% python3 -q
>>> import numpy as np
>>> np.set_printoptions(precision=2, suppress=True, linewidth=160, sign=" ")
>>> arr = np.array([[-3.0, -1.0, 0.0], [-1.0, 2.0, -1.0], [0.0, -1.0, -1.0]])
>>> print(arr)
[[-3. -1.  0.]
 [-1.  2. -1.]
 [ 0. -1. -1.]]
>>> proj = np.triu(np.array([[1, 0, 1], [3, 2, 2], [-1, 1, -3]]), 1) + np.eye(3)
>>> Y = proj @ arr @ np.linalg.inv(proj)
>>> print(round(np.linalg.det(Y), 2))
10.0
>>> print(proj @ arr - arr @ proj)
[[ 0. -1.  4.]
 [ 0. -2. -5.]
 [ 0.  0.  2.]]
>>> print(np.trace(Y), np.trace(arr))
-2.0 -2.0
>>> print(np.poly(Y))
[  1.   2.  -7. -10.]
>>> q = arr.astype(float).copy()
>>> for j in range(3):
...     q[:, j] -= q[:, :j] @ (q[:, :j].T @ q[:, j])
...     q[:, j] /= np.linalg.norm(q[:, j])
... 
>>> print(q)
[[-0.95 -0.29  0.13]
 [-0.32  0.86 -0.39]
 [ 0.   -0.41 -0.91]]
>>> print(np.round(q.T @ arr, 2) + 0)
[[ 3.16  0.32  0.32]
 [ 0.    2.43 -0.45]
 [ 0.    0.    1.3 ]]
>>> vec = np.array([1, 3, 0])
>>> print(np.einsum("ij,j->i", arr, vec))
[-6.  5. -3.]
>>> print(arr @ np.ones(3))
[-4.  0. -2.]
>>> print(np.sign((arr @ vec).round(6)))
[-1.  1. -1.]
>>> print(arr @ np.eye(3)[2])
[ 0. -1. -1.]
>>> print((arr @ vec).argmax())
1
>>> print(np.linalg.norm(arr @ vec) <= np.linalg.norm(arr, 2) * np.linalg.norm(vec) + 1e-9)
True
>>> print(round(float(np.linalg.det(arr[::-1])), 2))
-10.0
>>> print(np.round(np.linalg.det(arr.T), 2))
10.0
>>> print(np.poly(arr))
[  1.   2.  -7. -10.]
>>> print(np.kron(np.eye(2, dtype=int), arr))
[[-3. -1.  0. -0. -0.  0.]
 [-1.  2. -1. -0.  0. -0.]
 [ 0. -1. -1.  0. -0. -0.]
 [-0. -0.  0. -3. -1.  0.]
 [-0.  0. -0. -1.  2. -1.]
 [ 0. -0. -0.  0. -1. -1.]]
>>> print(np.einsum("ij,ji->", arr, arr))
18.0
>>> K = np.load("run13.npy")
>>> print(K)
[[ 3 -2 -2  0]
 [ 2  3  2 -2]
 [11 10  6 -8]]
>>> print(np.unique(K.round(6), axis=0).shape)
(3, 4)
>>> U, sigma, VT = np.linalg.svd(K)
>>> V = VT[:(sigma > 1e-8).sum()]
>>> rng = np.random.default_rng(271026)
>>> vec = K[0] + 3 * K[2] + rng.integers(2) * np.eye(4)[0]
>>> print(vec)
[ 37.  28.  16. -24.]
>>> print(V.T @ V)
[[ 0.89 -0.01 -0.15 -0.27]
 [-0.01  0.55  0.43 -0.25]
 [-0.15  0.43  0.35 -0.15]
 [-0.27 -0.25 -0.15  0.2 ]]
>>> print(np.diag(V.T @ V))
[ 0.89  0.55  0.35  0.2 ]
>>> print(np.linalg.matrix_rank(np.vstack([K, vec])))
3
>>> m1 = np.load("sample16.npy")
>>> print(m1)
[[ 0.38  1.72 -9.84]
 [-3.43  6.01  7.22]
 [-6.78  4.98 -5.4 ]
 [-4.37 -7.95  4.2 ]
 [ 5.6   8.29  0.09]
 [-1.52 -1.71 -9.73]
 [ 9.15  1.85 -3.6 ]
 [-4.17 -4.56 -7.86]
 [-8.5  -5.06  1.49]
 [-1.68  8.82 -4.4 ]
 [ 4.87 -0.36  8.73]
 [-1.27 -2.48 -9.6 ]
 [-4.2  -4.92 -7.62]
 [ 6.01  5.28  6.  ]]
>>> q, V = np.linalg.qr(m1[:, :2])[0], np.linalg.qr(m1[:, 2:])[0]
>>> sigma = np.linalg.svd(q.T @ V, compute_uv=False)
>>> print((sigma > 0.9).sum())
0
>>> z = m1[:, 0] > np.median(m1[:, 0])
>>> f = m1[z].mean(axis=0) - m1[~z].mean(axis=0)
>>> print(np.round((((m1 - m1.mean(axis=0)) @ f > 0) == z).mean(), 2))
0.79
>>> f = np.array([-2, 2])
>>> print(np.correlate(m1[7], m1[9], "full"))
[ 18.35 -16.72   1.37 -61.66  13.2 ]
>>> print(np.cross(m1[7, :3], m1[9, :3]))
[ 89.39  -5.14 -44.44]
>>> print(np.convolve(m1[7], f))
[  8.34   0.78   6.6  -15.72]
>>> print(np.polyval(f, m1[7]))
[ 10.34  11.12  17.72]
>>> data = np.array([[5, 0], [0, 0]])
>>> print((data != 0).astype(int))
[[ 1  0]
 [ 0  0]]
>>> print(np.sort(np.linalg.eigvals(data).real))
[ 0.  5.]
>>> print(np.round(np.linalg.norm(data), 2))
5.0
>>> print(data.sum(axis=1))
[ 5  0]
>>> print(data.mean(axis=0))
[ 2.5  0. ]
>>> print(data.sum(axis=0))
[ 5  0]
>>> print(np.linalg.norm(data, axis=0))
[ 5.  0.]
>>> print(np.linalg.svd(data, compute_uv=False))
[ 5.  0.]
>>> Y = np.array([[-2, 1], [2, 3], [0, -1], [3, 3]])
>>> basis = np.array([[-1, 3, -4], [-7, 3, 7]])
>>> J = Y @ basis
>>> print(J)
[[ -5  -3  15]
 [-23  15  13]
 [  7  -3  -7]
 [-24  18   9]]
>>> Y = J / np.linalg.norm(J, axis=1, keepdims=True)
>>> G = Y @ Y.T
>>> print((np.abs(G) > 0.9).astype(int))
[[ 1  0  0  0]
 [ 0  1  1  1]
 [ 0  1  1  0]
 [ 0  1  0  1]]
>>> print(round(np.degrees(np.arccos(np.clip(G[1, 0], -1, 1))), 2))
57.18
>>> print(np.linalg.norm(Y, axis=1))
[ 1.  1.  1.  1.]
>>> print(np.argwhere(np.triu(np.abs(G) > 0.95, 1)))
[[ 1  3]]
>>> feats = np.array([[1, 0, 1], [0, 1, 1], [2, 2, 2], [2, 2, 2]])
>>> z = rng.permutation(3)
>>> Y = feats[:, z] * rng.choice([-1, 1], 3)
>>> print(Y)
[[ 1  0 -1]
 [ 0 -1 -1]
 [ 2 -2 -2]
 [ 2 -2 -2]]
>>> U, _, VT = np.linalg.svd(feats.T @ Y)
>>> print(np.round(U @ VT, 2) + 0)
[[ 1.  0.  0.]
 [ 0. -1.  0.]
 [ 0.  0. -1.]]
>>> Y = np.c_[feats[:, :1] @ np.array([[0]]), np.array([-8, 6, 8, 4])]
>>> print(Y)
[[ 0 -8]
 [ 0  6]
 [ 0  8]
 [ 0  4]]
>>> print(np.linalg.norm(Y - feats @ np.linalg.lstsq(feats, Y)[0], axis=0))
[ 0.    2.83]
>>> print(np.linalg.norm(np.linalg.qr(feats)[0].T @ Y, axis=0) ** 2 / ((Y ** 2).sum(axis=0) + 1e-12))
[ 0.    0.96]
>>> print(np.linalg.lstsq(feats, Y[:, 0])[0])
[ 0.  0.  0.]
>>> def softmax(z):
...     e = np.exp(z - z.max(axis=-1, keepdims=True))
...     return e / e.sum(axis=-1, keepdims=True)
... 
>>> print(softmax(10 * feats[2]))
[ 0.33  0.33  0.33]
>>> print(softmax(feats[2]))
[ 0.33  0.33  0.33]
>>> S = feats @ feats.T / np.sqrt(3)
>>> print(np.round(softmax(S + np.triu(np.full(S.shape, -np.inf), 1)), 2) + 0)
[[ 1.    0.    0.    0.  ]
 [ 0.36  0.64  0.    0.  ]
 [ 0.01  0.01  0.98  0.  ]
 [ 0.    0.    0.5   0.5 ]]
>>> print(np.round(softmax(S), 2) + 0)
[[ 0.13  0.07  0.4   0.4 ]
 [ 0.07  0.13  0.4   0.4 ]
 [ 0.    0.    0.5   0.5 ]
 [ 0.    0.    0.5   0.5 ]]
>>> Y = feats / np.linalg.norm(feats, axis=1, keepdims=True)
>>> G = Y @ Y.T
>>> print(G)
[[ 1.    0.5   0.82  0.82]
 [ 0.5   1.    0.82  0.82]
 [ 0.82  0.82  1.    1.  ]
 [ 0.82  0.82  1.    1.  ]]
>>> A = np.load("layer7.npy")
>>> print(A)
[[ 0.  0.  0. -2.  1.]
 [ 0.  0.  0.  2. -1.]
 [ 0.  0.  0.  1.  2.]
 [-2.  2.  1.  0.  0.]
 [ 1. -1.  2.  0.  0.]]
>>> U, sigma, VT = np.linalg.svd(A)
>>> print(sigma.round(2) + 0)
[ 3.16  3.16  2.24  2.24  0.  ]
>>> Y = U[:, :4] @ np.diag(sigma[:4]) @ VT[:4]
>>> print(round(np.linalg.norm(A - Y, 2), 2), np.round(sigma[4], 2))
0.0 0.0
>>> print(round(float(np.linalg.norm(A - Y) / np.linalg.norm(A)), 2))
0.0
